>>> import numpy as np
>>> from numpy import linalg as LA
>>> np.set_printoptions(precision=2, suppress=True, linewidth=160, legacy="1.25")
>>> E = np.load("w.npy")
>>> E
array([[ 0.75, -0.04, -0.38, -0.07,  0.19],
       [-0.04,  0.95, -0.14, -0.06, -0.14],
       [-0.38, -0.14,  0.27, -0.19, -0.04],
       [-0.07, -0.06, -0.19,  0.93, -0.15],
       [ 0.19, -0.14, -0.04, -0.15,  0.09]])
>>> rng = np.random.default_rng(500)
>>> z = rng.permutation(5)
>>> z
array([2, 4, 3, 1, 0])
>>> other = E[z][:, z]
>>> print(np.diag(other))
[0.27 0.09 0.93 0.95 0.75]
>>> print(np.round(np.trace(other), 2))
3.0
>>> np.round(np.sort(np.abs(LA.eigvals(other))), 2) + 0
array([0., 0., 1., 1., 1.])
>>> LA.matrix_rank(E)
3
>>> X = np.loadtxt("a.csv", delimiter=",")
>>> X
array([[0.33, 0.  , 0.33, 0.  , 0.  , 0.33],
       [0.  , 0.5 , 0.  , 0.  , 0.  , 0.5 ],
       [0.  , 0.33, 0.33, 0.33, 0.  , 0.  ],
       [0.  , 0.5 , 0.  , 0.5 , 0.  , 0.  ],
       [0.33, 0.33, 0.  , 0.  , 0.33, 0.  ],
       [0.  , 0.  , 0.  , 0.5 , 0.  , 0.5 ]])
>>> (X + X.T) / 2
array([[0.33, 0.  , 0.17, 0.  , 0.17, 0.17],
       [0.  , 0.5 , 0.17, 0.25, 0.17, 0.25],
       [0.17, 0.17, 0.33, 0.17, 0.  , 0.  ],
       [0.  , 0.25, 0.17, 0.5 , 0.  , 0.25],
       [0.17, 0.17, 0.  , 0.  , 0.33, 0.  ],
       [0.17, 0.25, 0.  , 0.25, 0.  , 0.5 ]])
>>> np.allclose(X, X.T)
False
>>> np.trace(X)
2.5
>>> assert X == X.T
Traceback (most recent call last):
  File "<python-input-18>", line 1, in <module>
    assert X == X.T
           ^^^^^^^^
ValueError: The truth value of an array with more than one element is ambiguous. Use a.any() or a.all()
>>> np.allclose(X @ X.T, X.T @ X)
False
>>> X @ X
array([[0.11, 0.11, 0.22, 0.28, 0.  , 0.28],
       [0.  , 0.25, 0.  , 0.25, 0.  , 0.5 ],
       [0.  , 0.44, 0.11, 0.28, 0.  , 0.17],
       [0.  , 0.5 , 0.  , 0.25, 0.  , 0.25],
       [0.22, 0.28, 0.11, 0.  , 0.11, 0.28],
       [0.  , 0.25, 0.  , 0.5 , 0.  , 0.25]])
>>> print(LA.matrix_power(X, 3))
[[0.04 0.27 0.11 0.35 0.   0.23]
 [0.   0.25 0.   0.38 0.   0.38]
 [0.   0.4  0.04 0.26 0.   0.31]
 [0.   0.38 0.   0.25 0.   0.38]
 [0.11 0.21 0.11 0.18 0.04 0.35]
 [0.   0.38 0.   0.38 0.   0.25]]
>>> print(round(float(np.abs(LA.eigvals(X)).max()), 2))
1.0
>>> z = rng.permutation(6)
>>> z
array([3, 0, 2, 5, 4, 1])
>>> other = X[z][:, z]
>>> np.allclose(other, X)
False
>>> np.diag(other)
array([0.5 , 0.33, 0.33, 0.5 , 0.33, 0.5 ])
>>> np.trace(other)
2.5
>>> np.round(LA.det(other), 2), np.round(LA.det(X[z]), 2)
(0.01, -0.01)
>>> X.sum(axis=1)
array([1., 1., 1., 1., 1., 1.])
>>> print(LA.matrix_power(X, 2))
[[0.11 0.11 0.22 0.28 0.   0.28]
 [0.   0.25 0.   0.25 0.   0.5 ]
 [0.   0.44 0.11 0.28 0.   0.17]
 [0.   0.5  0.   0.25 0.   0.25]
 [0.22 0.28 0.11 0.   0.11 0.28]
 [0.   0.25 0.   0.5  0.   0.25]]
>>> p = np.eye(6)[1]
>>> for _ in range(5):
...     p = p @ X
...     print(p.round(2))
... 
[0.  0.5 0.  0.  0.  0.5]
[0.   0.25 0.   0.25 0.   0.5 ]
[0.   0.25 0.   0.38 0.   0.38]
[0.   0.31 0.   0.38 0.   0.31]
[0.   0.34 0.   0.34 0.   0.31]
>>> def softmax(z):
...     e = np.exp(z - z.max(axis=-1, keepdims=True))
...     return e / e.sum(axis=-1, keepdims=True)
... 
>>> softmax(X[2] + -2)
array([0.14, 0.19, 0.19, 0.19, 0.14, 0.14])
>>> scores = X @ X.T / np.sqrt(6)
>>> softmax(scores)[2] @ X
array([0.11, 0.28, 0.11, 0.23, 0.05, 0.22])
>>> other = np.array([[0, -5, -3, 3, 1, 2],
...     [-2, -3, -3, 4, -4, 0],
...     [4, -3, 4, 3, 0, -1],
...     [-2, -4, 5, 5, 4, -3],
...     [3, 2, 1, 5, -3, -2],
...     [1, -1, 4, 4, -2, 4]])
>>> F = other + other.T
>>> F
array([[ 0, -7,  1,  1,  4,  3],
       [-7, -6, -6,  0, -2, -1],
       [ 1, -6,  8,  8,  1,  3],
       [ 1,  0,  8, 10,  9,  1],
       [ 4, -2,  1,  9, -6, -4],
       [ 3, -1,  3,  1, -4,  8]])
>>> # symmetric
>>> vec = np.array([-1, 2, 3, -4, -2, 1])
>>> (F @ vec).argmax()
5
>>> LA.norm(F @ vec) <= LA.norm(F, 2) * LA.norm(vec) + 1e-9
True
>>> F * vec
array([[  0, -14,   3,  -4,  -8,   3],
       [  7, -12, -18,   0,   4,  -1],
       [ -1, -12,  24, -32,  -2,   3],
       [ -1,   0,  24, -40, -18,   1],
       [ -4,  -4,   3, -36,  12,  -4],
       [ -3,  -2,   9,  -4,   8,   8]])
>>> F @ np.ones(6)
array([  2., -22.,  15.,  29.,   2.,  10.])
>>> F @ (2 * vec)
array([-40, -40, -40, -68, -66,  32])
>>> round(LA.eigvalsh(F).min(), 2)
-12.45
>>> np.all(LA.eigvalsh(F) > 0)
False
>>> other = LA.inv(F)
>>> np.round(LA.det(F) * LA.det(other), 2)
1.0
>>> other
array([[ 0.15, -0.1 , -0.1 , -0.01,  0.09,  0.01],
       [-0.1 ,  0.01, -0.06,  0.07, -0.01,  0.05],
       [-0.1 , -0.06,  0.21, -0.08, -0.08, -0.08],
       [-0.01,  0.07, -0.08,  0.1 ,  0.06,  0.06],
       [ 0.09, -0.01, -0.08,  0.06, -0.01, -0.02],
       [ 0.01,  0.05, -0.08,  0.06, -0.02,  0.14]])
>>> np.round(LA.inv(other), 2) + 0
array([[ 0., -7.,  1.,  1.,  4.,  3.],
       [-7., -6., -6.,  0., -2., -1.],
       [ 1., -6.,  8.,  8.,  1.,  3.],
       [ 1.,  0.,  8., 10.,  9.,  1.],
       [ 4., -2.,  1.,  9., -6., -4.],
       [ 3., -1.,  3.,  1., -4.,  8.]])
>>> (np.abs(other) > 1e-9).astype(int)
array([[1, 1, 1, 1, 1, 1],
       [1, 1, 1, 1, 1, 1],
       [1, 1, 1, 1, 1, 1],
       [1, 1, 1, 1, 1, 1],
       [1, 1, 1, 1, 1, 1],
       [1, 1, 1, 1, 1, 1]])
>>> f = np.array([2, 2, 1, -2, -2, 1])
>>> other = F + np.outer(f, np.eye(6)[4])
>>> LA.matrix_rank(LA.inv(other) - LA.inv(F), tol=1e-8)
1
>>> LA.matrix_rank(other - F)
1
>>> print(other)
[[ 0. -7.  1.  1.  6.  3.]
 [-7. -6. -6.  0.  0. -1.]
 [ 1. -6.  8.  8.  2.  3.]
 [ 1.  0.  8. 10.  7.  1.]
 [ 4. -2.  1.  9. -8. -4.]
 [ 3. -1.  3.  1. -3.  8.]]
>>> W0 = np.load("out19.npy")
>>> print(W0)
[[0 9 2 0 6 4 0]
 [8 0 0 0 0 0 0]
 [0 7 0 0 3 0 0]
 [0 0 0 0 0 0 0]]
>>> softmax(W0).sum(axis=1)
array([1., 1., 1., 1.])
>>> scores = W0 @ W0.T / np.sqrt(7)
>>> softmax(scores).round(6).argmax(axis=1)
array([0, 1, 0, 0])
>>> round(float(LA.norm(W0, 2) / LA.norm(W0)), 2)
0.85
>>> np.argsort(-LA.norm(W0, axis=0).round(6), kind="stable")[:3]
array([1, 0, 4])
>>> LA.cond(W0) > 100
True
>>> left, sigma, vt = LA.svd(W0)
>>> np.argmax(sigma[:-1] / (sigma[1:] + 1e-6)) + 1
3
>>> other = left[:, :3] @ np.diag(sigma[:3]) @ vt[:3]
>>> LA.matrix_rank(other)
3
>>> print(np.round(LA.norm(W0 - other) / LA.norm(W0), 2))
0.0
